% ipython --no-banner

In [1]: import numpy as np

In [2]: import numpy.linalg as la

In [3]: np.set_printoptions(precision=3, suppress=True, linewidth=140, legacy="1.25")

In [4]: A = np.load("m.npy")

In [5]: A.round(3) + 0
Out[5]: 
array([[-4.334,  0.441, -0.775, -3.466,  1.958, -2.919, -3.364, -4.584, -4.872],
       [ 4.317,  1.081, -2.601,  3.643, -0.335,  4.285,  2.258, -2.369,  5.566],
       [ 2.157,  1.798, -4.091,  1.978,  1.169,  3.281,  0.225, -6.923,  3.371],
       [ 4.662,  0.69 , -1.75 ,  3.874, -0.869,  4.195,  2.782, -0.381,  5.787],
       [ 3.987,  1.29 , -3.049,  3.401,  0.   ,  4.222,  1.877, -3.518,  5.277],
       [-4.353,  0.423, -0.734, -3.484,  1.945, -2.949, -3.364, -4.513, -4.902],
       [-4.519,  0.24 , -0.321, -3.642,  1.809, -3.242, -3.35 , -3.779, -5.183],
       [-0.241, -1.858,  4.134, -0.428, -1.891, -1.868,  1.166,  8.334, -1.153],
       [ 2.244,  1.787, -4.069,  2.047,  1.127,  3.337,  0.294, -6.819,  3.468],
       [ 1.62 ,  1.85 , -4.18 ,  1.548,  1.408,  2.917, -0.19 , -7.477,  2.766],
       [-0.194, -1.855,  4.126, -0.389, -1.905, -1.83 ,  1.198,  8.351, -1.097],
       [-2.126, -1.802,  4.098, -1.953, -1.184, -3.261, -0.2  ,  6.958, -3.337],
       [ 4.669,  0.676, -1.719,  3.878, -0.886,  4.188,  2.797, -0.313,  5.788],
       [ 0.876, -1.748,  3.837,  0.493, -2.158, -0.914,  1.872,  8.495,  0.207],
       [-3.15 , -1.607,  3.714, -2.76 , -0.625, -3.868, -1.059,  5.464, -4.444],
       [-4.729, -0.17 ,  0.599, -3.864,  1.445, -3.775, -3.203, -2.031, -5.622],
       [-4.737, -0.478,  1.282, -3.908,  1.121, -4.06 , -2.987, -0.633, -5.775],
       [ 3.411,  1.53 , -3.554,  2.962,  0.453,  3.997,  1.299, -4.953,  4.714],
       [ 2.87 ,  1.676, -3.853,  2.542,  0.794,  3.717,  0.814, -5.943,  4.149],
       [-4.502, -0.913,  2.237, -3.772,  0.578, -4.274, -2.51 ,  1.492, -5.704],
       [ 0.304, -1.817,  4.018,  0.02 , -2.035, -1.414,  1.52 ,  8.472, -0.495],
       [ 3.428, -1.027,  2.119,  2.657, -2.27 ,  1.694,  3.149,  6.723,  3.536],
       [-2.568,  1.364, -2.907, -1.916,  2.333, -0.73 , -2.787, -7.75 , -2.37 ],
       [-4.237,  0.526, -0.968, -3.377,  2.015, -2.768, -3.357, -4.915, -4.719],
       [ 0.714, -1.77 ,  3.895,  0.358, -2.126, -1.058,  1.774,  8.501,  0.006],
       [ 3.286, -1.093,  2.271,  2.533, -2.291,  1.525,  3.096,  6.938,  3.338],
       [-3.984, -1.292,  3.052, -3.399, -0.003, -4.221, -1.873,  3.527, -5.275]])

In [6]: # looks like rank 2

In [7]: np.argsort(-la.norm(A, axis=0).round(6), kind="stable")[:3]
Out[7]: array([7, 8, 0])

In [8]: la.cond(A) > 100
Out[8]: True

In [9]: la.matrix_rank(A, rtol=0.1)
Out[9]: 2

In [10]: Ac = A - A.mean(axis=0)

In [11]: left, sv, Vh = la.svd(Ac, full_matrices=False)

In [12]: print(la.matrix_rank(Ac))
2

In [13]: np.abs(Vh[0]).argmax()
Out[13]: 8

In [14]: np.round(Ac.mean(axis=0), 3) + 0
Out[14]: array([0., 0., 0., 0., 0., 0., 0., 0., 0.])

In [15]: sv.round(3) + 0
Out[15]: array([39.024, 34.201,  0.   ,  0.   ,  0.   ,  0.   ,  0.   ,  0.   ,  0.   ])

In [16]: x = np.array([3, 2, 2, -1, -3, -1, -1, 3, -2])

In [17]: np.sign((A @ x).round(6))
Out[17]: 
array([-1., -1., -1., -1., -1., -1., -1.,  1., -1., -1.,  1.,  1., -1.,  1.,  1., -1.,  1., -1., -1.,  1.,  1.,  1., -1., -1.,  1.,  1.,
        1.])

In [18]: A @ np.eye(9)[8]
Out[18]: 
array([-4.872,  5.566,  3.371,  5.787,  5.277, -4.902, -5.183, -1.153,  3.468,  2.766, -1.097, -3.337,  5.788,  0.207, -4.444, -5.622,
       -5.775,  4.714,  4.149, -5.704, -0.495,  3.536, -2.37 , -4.719,  0.006,  3.338, -5.275])

In [19]: m1 = np.array([[0.3, 0.0, -0.8, 0.1, -0.3],
    ...:     [0.9, 0.6, 1.3, 0.1, 1.2],
    ...:     [-1.1, 1.4, -0.9, -0.7, -0.2],
    ...:     [2.0, 0.3, 1.4, -0.1, -0.4],
    ...:     [-1.4, 1.0, -0.1, 0.3, 0.1],
    ...:     [0.6, -1.4, -0.6, 0.5, 0.0],
    ...:     [2.5, -0.4, 2.1, -1.8, 0.8],
    ...:     [0.2, 1.7, 1.1, 0.6, 1.2],
    ...:     [1.7, -0.7, 0.3, 0.0, 1.2],
    ...:     [0.2, 0.3, 0.4, -2.4, 0.0],
    ...:     [-1.6, 0.4, -0.5, 1.0, 1.1]])

In [20]: m1[0] *= 20

In [21]: m1
Out[21]: 
array([[  6. ,   0. , -16. ,   2. ,  -6. ],
       [  0.9,   0.6,   1.3,   0.1,   1.2],
       [ -1.1,   1.4,  -0.9,  -0.7,  -0.2],
       [  2. ,   0.3,   1.4,  -0.1,  -0.4],
       [ -1.4,   1. ,  -0.1,   0.3,   0.1],
       [  0.6,  -1.4,  -0.6,   0.5,   0. ],
       [  2.5,  -0.4,   2.1,  -1.8,   0.8],
       [  0.2,   1.7,   1.1,   0.6,   1.2],
       [  1.7,  -0.7,   0.3,   0. ,   1.2],
       [  0.2,   0.3,   0.4,  -2.4,   0. ],
       [ -1.6,   0.4,  -0.5,   1. ,   1.1]])

In [22]: # row 0 is much longer than the rest

In [23]: cov = np.cov(m1, rowvar=False)

In [24]: m1.std(axis=0)
Out[24]: array([2.068, 0.865, 4.814, 1.175, 1.961])

In [25]: la.eigvalsh(cov)[::-1]
Out[25]: array([32.286,  2.714,  0.973,  0.581,  0.212])

In [26]: np.corrcoef(m1.T)
Out[26]: 
array([[ 1.   , -0.406, -0.675,  0.245, -0.722],
       [-0.406,  1.   ,  0.104,  0.019,  0.109],
       [-0.675,  0.104,  1.   , -0.592,  0.953],
       [ 0.245,  0.019, -0.592,  1.   , -0.447],
       [-0.722,  0.109,  0.953, -0.447,  1.   ]])

In [27]: np.argsort(-m1.std(axis=0).round(6), kind="stable")
Out[27]: array([2, 0, 4, 3, 1])

In [28]: x = np.array([-1, 1, 2, 1, 1])

In [29]: y = m1 @ x

In [30]: coef, lr = np.zeros(5), 1 / la.norm(m1, 2) ** 2

In [31]: for i in range(30):
    ...:     coef -= lr * m1.T @ (m1 @ coef - y)
    ...:     if i % 10 == 0: print(i, round(la.norm(m1 @ coef - y), 3))
    ...: 
0 5.769
10 3.487
20 2.467

In [32]: print(round(la.cond(m1), 3))
10.228

In [33]: x = np.array([3, 2, 1, 0, 2])

In [34]: y = m1 @ x

In [35]: np.round(la.lstsq(m1, y)[0], 3) + 0
Out[35]: array([3., 2., 1., 0., 2.])

In [36]: y
Out[36]: array([-10. ,   7.6,  -1.8,   7.2,  -2.1,  -1.6,  10.4,   7.5,   6.4,   1.6,  -2.3])

In [37]: rng = np.random.default_rng(5596)

In [38]: y = y + 0.3 * rng.normal(size=11)

In [39]: y
Out[39]: array([-10.117,   7.499,  -1.922,   6.376,  -2.461,  -1.738,  10.952,   7.594,   6.475,   1.373,  -2.84 ])

In [40]: coef, *_ = la.lstsq(m1, y)

In [41]: coef
Out[41]: array([ 3.008,  1.879,  0.961, -0.1  ,  2.098])

In [42]: np.round(la.norm(y - m1 @ coef), 3)
Out[42]: 1.129

In [43]: P = m1 @ la.solve(m1.T @ m1, m1.T)

In [44]: np.diag(P)
Out[44]: array([0.996, 0.249, 0.348, 0.54 , 0.142, 0.257, 0.484, 0.529, 0.453, 0.599, 0.404])

In [45]: np.allclose(P @ P, P)
Out[45]: True

In [46]: round(np.trace(P), 3)
Out[46]: 5.0

In [47]: feats = np.load("layer12.npy")

In [48]: feats
Out[48]: 
array([[ 3,  3, -3, -3,  1,  0, -3,  3,  2,  2, -3,  2],
       [ 2,  3,  3, -3, -3,  1,  0, -3,  3,  2,  2, -3],
       [-3,  2,  3,  3, -3, -3,  1,  0, -3,  3,  2,  2],
       [ 2, -3,  2,  3,  3, -3, -3,  1,  0, -3,  3,  2],
       [ 2,  2, -3,  2,  3,  3, -3, -3,  1,  0, -3,  3],
       [ 3,  2,  2, -3,  2,  3,  3, -3, -3,  1,  0, -3],
       [-3,  3,  2,  2, -3,  2,  3,  3, -3, -3,  1,  0],
       [ 0, -3,  3,  2,  2, -3,  2,  3,  3, -3, -3,  1],
       [ 1,  0, -3,  3,  2,  2, -3,  2,  3,  3, -3, -3],
       [-3,  1,  0, -3,  3,  2,  2, -3,  2,  3,  3, -3],
       [-3, -3,  1,  0, -3,  3,  2,  2, -3,  2,  3,  3],
       [ 3, -3, -3,  1,  0, -3,  3,  2,  2, -3,  2,  3]])

In [49]: x = np.array([0, 2, 1, 3, 0, 0, 2, 0, 3, 2, 2, 0])

In [50]: y = feats @ x

In [51]: y
Out[51]: array([-8, 17, 19, -1, -2, -4,  7,  4,  9, 15,  0,  4])

In [52]: np.round(la.solve(feats.T, feats[9]), 3) + 0
Out[52]: array([0., 0., 0., 0., 0., 0., 0., 0., 0., 1., 0., 0.])

In [53]: np.round(la.solve(feats, 4 * y), 3) + 0
Out[53]: array([ 0.,  8.,  4., 12.,  0.,  0.,  8.,  0., 12.,  8.,  8.,  0.])

In [54]: left, sv, Vh = la.svd(A)

In [55]: evecs = Vh[:(sv > 1e-8).sum()]

In [56]: x = A[21] + 4 * A[16] + rng.integers(2) * np.eye(9)[0]

In [57]: x
Out[57]: array([-14.519,  -2.938,   7.247, -12.977,   2.213, -14.545,  -8.8  ,   4.192, -19.564])

In [58]: la.matrix_rank(np.vstack([A, x]))
Out[58]: 3

In [59]: np.diag(evecs.T @ evecs)
Out[59]: array([0.226, 0.035, 0.177, 0.153, 0.054, 0.184, 0.113, 0.723, 0.335])

In [60]: Y = np.array([[8, 9, -4],
    ...:     [-4, 2, 2],
    ...:     [4, 2, -2],
    ...:     [-3, -8, -2],
    ...:     [4, -4, 4],
    ...:     [-6, -7, -2],
    ...:     [-4, 0, 7],
    ...:     [-4, 5, -1],
    ...:     [-6, -9, 7]])

In [61]: np.einsum("ij->j", A)
Out[61]: array([-5.128, -2.06 ,  4.811, -4.424, -0.426, -5.793, -2.125,  6.354, -6.975])

In [62]: la.matrix_rank(A @ Y)
Out[62]: 2

In [63]: la.matrix_rank(np.vstack([A, Y.T]))
Out[63]: 5

In [64]: X = np.loadtxt("a.csv", delimiter=",")

In [65]: print(X)
[[ 0.005  0.939  0.006 -5.763  5.211  4.016  0.163]
 [-0.047 -2.364 -1.994  0.398 -9.666  0.949  0.728]
 [ 0.547 -3.365  0.649  3.173  0.169  1.136 -0.713]
 [ 1.121  3.993  0.671  2.208  8.257  2.466  2.008]
 [-0.718  0.072  0.21  -0.326 -6.581 -3.82  -1.108]
 [-0.057  0.654  0.456 -3.7   -7.576 -3.669 -1.291]
 [-1.75  -0.694  0.435 -3.312  4.631  0.145 -0.185]
 [ 1.335  1.451  0.517 -1.854 -7.304  1.053 -0.208]
 [-0.763 -1.784  0.218  5.302 -5.059 -0.382  1.433]
 [-0.195 -1.462 -0.174 -2.193  7.043  1.974 -1.198]
 [-1.097  0.609  0.324 -0.45  -3.331 -0.241  0.171]
 [ 0.266  0.243 -0.103  2.094  4.574 -1.588  0.659]
 [ 0.176  1.555  0.2   -3.084  8.123 -0.785  0.72 ]
 [-1.641  1.105 -0.034  1.981 -8.55   2.21  -0.664]
 [ 0.208 -0.55   0.446 -1.41   4.405  3.582 -1.036]
 [ 1.253  0.842  0.012  1.147  2.05   1.747  0.54 ]
 [ 0.244  0.845  0.37  -0.102 14.866 -5.112  0.98 ]
 [-1.178  2.384  0.462  3.38   1.963  2.229  0.65 ]
 [-0.346  1.024  0.017 -0.792 -7.126 -0.313  1.89 ]
 [ 0.728 -2.381  0.383  0.139  5.01   2.21   0.885]
 [-0.664 -0.537  1.201  4.304 -4.962  0.126 -0.54 ]
 [ 1.291 -1.806  0.386  5.507 -0.716  3.275 -1.145]
 [ 0.795 -2.089 -0.404 -1.887  0.421  0.233 -1.553]
 [-0.695  0.281  0.307 -1.513  1.099  0.517  0.8  ]
 [ 0.68  -0.108 -0.698 -6.469 -2.767 -3.819  2.978]
 [-0.17  -1.363 -0.117  3.91  10.255 -1.141  0.313]]

In [66]: W2 = X[[3, 13]].astype(float)

In [67]: for _ in range(6):
    ...:     labels = la.norm(X[:, None] - W2, axis=-1).argmin(axis=1)
    ...:     W2 = np.array([X[labels == j].mean(axis=0) for j in range(2)])
    ...: 

In [68]: labels
Out[68]: array([0, 1, 1, 0, 1, 1, 0, 1, 1, 0, 1, 0, 0, 1, 0, 0, 0, 0, 1, 0, 1, 1, 1, 0, 1, 0])

In [69]: W2[1] - W2[0]
Out[69]: array([ -0.054,  -0.905,  -0.158,   0.745, -10.81 ,  -1.04 ,  -0.409])

In [70]: np.bincount(labels)
Out[70]: array([13, 13])

In [71]: u, r1 = X[2], X[24]

In [72]: round(u @ r1, 3)
Out[72]: -27.173

In [73]: np.round(u @ u, 3)
Out[73]: 23.939

In [74]: pr = (u @ r1) / (u @ u) * u

In [75]: pr
Out[75]: array([-0.621,  3.82 , -0.737, -3.602, -0.192, -1.289,  0.809])

In [76]: round((r1 - pr) @ u, 3)
Out[76]: 0.0

In [77]: print(round(la.norm(u + r1) ** 2 + la.norm(u - r1) ** 2, 3))
195.716

In [78]: data = np.loadtxt("test0.csv", delimiter=",")

In [79]: data
Out[79]: 
array([[-0.997,  0.397,  0.991,  0.06 , -0.178, -0.77 , -0.851,  0.995,  0.793,  0.744,  0.793,  0.867],
       [ 0.345,  0.508,  0.   ,  0.388, -0.207,  0.711,  0.537, -0.363, -0.558, -0.159,  0.06 , -0.159],
       [-0.997,  0.958,  0.998,  0.762, -0.696,  0.716, -0.217,  0.993, -0.197,  0.716,  0.922,  0.876],
       [-0.998,  0.997,  0.998,  0.999,  0.818,  0.91 ,  0.955,  1.   ,  0.139, -0.119,  0.77 ,  0.578],
       [ 0.53 , -0.558, -0.721, -0.1  ,  0.558, -0.598, -0.02 ,  0.05 ,  0.454, -0.264, -0.478, -0.327],
       [ 0.998, -0.956, -0.988, -0.997, -0.975,  0.485, -0.766, -1.   , -0.927,  0.168, -0.38 , -0.508],
       [-0.985,  0.821,  0.972,  0.859,  0.405, -0.07 ,  0.08 ,  0.998,  0.544,  0.31 ,  0.604,  0.617],
       [ 0.945, -0.821, -0.986,  0.388,  0.955, -0.848,  0.551,  0.446,  0.766, -0.753, -0.898, -0.808],
       [-0.963,  0.797,  0.98 ,  0.11 , -0.797,  0.623, -0.405,  0.675, -0.397,  0.641,  0.827,  0.753],
       [-0.47 ,  0.675,  0.235,  0.929,  0.827,  0.159,  0.774,  0.988,  0.371, -0.438, -0.217, -0.235],
       [-0.97 , -0.77 ,  0.762, -0.565,  0.572, -0.985, -0.932,  0.985,  0.96 ,  0.558,  0.197,  0.664],
       [ 0.95 , -0.843, -0.95 , -0.797, -0.02 , -0.446, -0.254, -0.981, -0.06 , -0.264, -0.604, -0.523],
       [-0.3  ,  0.994,  0.856,  0.992, -0.05 ,  0.996,  0.987,  0.917, -0.935, -0.501,  0.478, -0.235],
       [-1.   ,  1.   ,  1.   ,  1.   ,  0.462,  0.999,  0.998,  1.   , -0.862, -0.1  ,  0.964,  0.762],
       [ 0.821, -0.999, -0.973, -0.999, -0.291, -0.999, -0.996, -0.997,  0.938,  0.565, -0.641,  0.119],
       [ 0.818, -0.786, -0.943,  0.06 ,  0.874, -0.837,  0.168,  0.336,  0.726, -0.544, -0.778, -0.617],
       [ 0.856,  0.757,  0.282, -0.67 , -0.986,  0.992,  0.422, -1.   , -0.989,  0.291,  0.653,  0.06 ],
       [-0.935,  0.989,  0.993,  0.848, -0.914,  0.992,  0.716,  0.537, -0.941,  0.462,  0.905,  0.664],
       [-0.983,  1.   ,  1.   ,  0.999, -0.949,  1.   ,  0.996,  0.976, -0.998,  0.149,  0.977,  0.653],
       [-0.99 ,  0.617,  0.97 ,  0.731,  0.493, -0.617, -0.371,  0.999,  0.782,  0.422,  0.578,  0.686],
       [ 0.988, -0.973, -0.981, -0.991, -0.782, -0.611, -0.837, -1.   , -0.38 ,  0.1  , -0.551, -0.43 ],
       [-0.971,  0.653,  0.982, -0.31 , -0.848,  0.371, -0.691,  0.515, -0.254,  0.731,  0.845,  0.808],
       [ 0.998, -0.999, -1.   , -0.996,  0.454, -0.993, -0.927, -1.   ,  0.804, -0.363, -0.945, -0.793],
       [ 0.664, -0.854, -0.896, -0.38 ,  0.778, -0.901, -0.319,  0.139,  0.774, -0.327, -0.686, -0.43 ],
       [ 0.617, -0.951, -0.617, -0.991, -0.859, -0.818, -0.958, -0.998,  0.09 ,  0.592,  0.06 ,  0.31 ]])

In [80]: Ac = (data - data.mean(axis=0)) / data.std(axis=0)

In [81]: Ac.std(axis=0)
Out[81]: array([1., 1., 1., 1., 1., 1., 1., 1., 1., 1., 1., 1.])

In [82]: coef = la.lstsq(np.delete(Ac, 2, axis=1), Ac[:, 2])[0]

In [83]: round(float(1 - np.var(Ac[:, 2] - np.delete(Ac, 2, axis=1) @ coef)), 3)
Out[83]: 0.991

In [84]: print(coef)
[-0.683  0.227 -0.207  0.161 -0.135  0.192  0.02   0.003  0.351  0.768 -0.677]
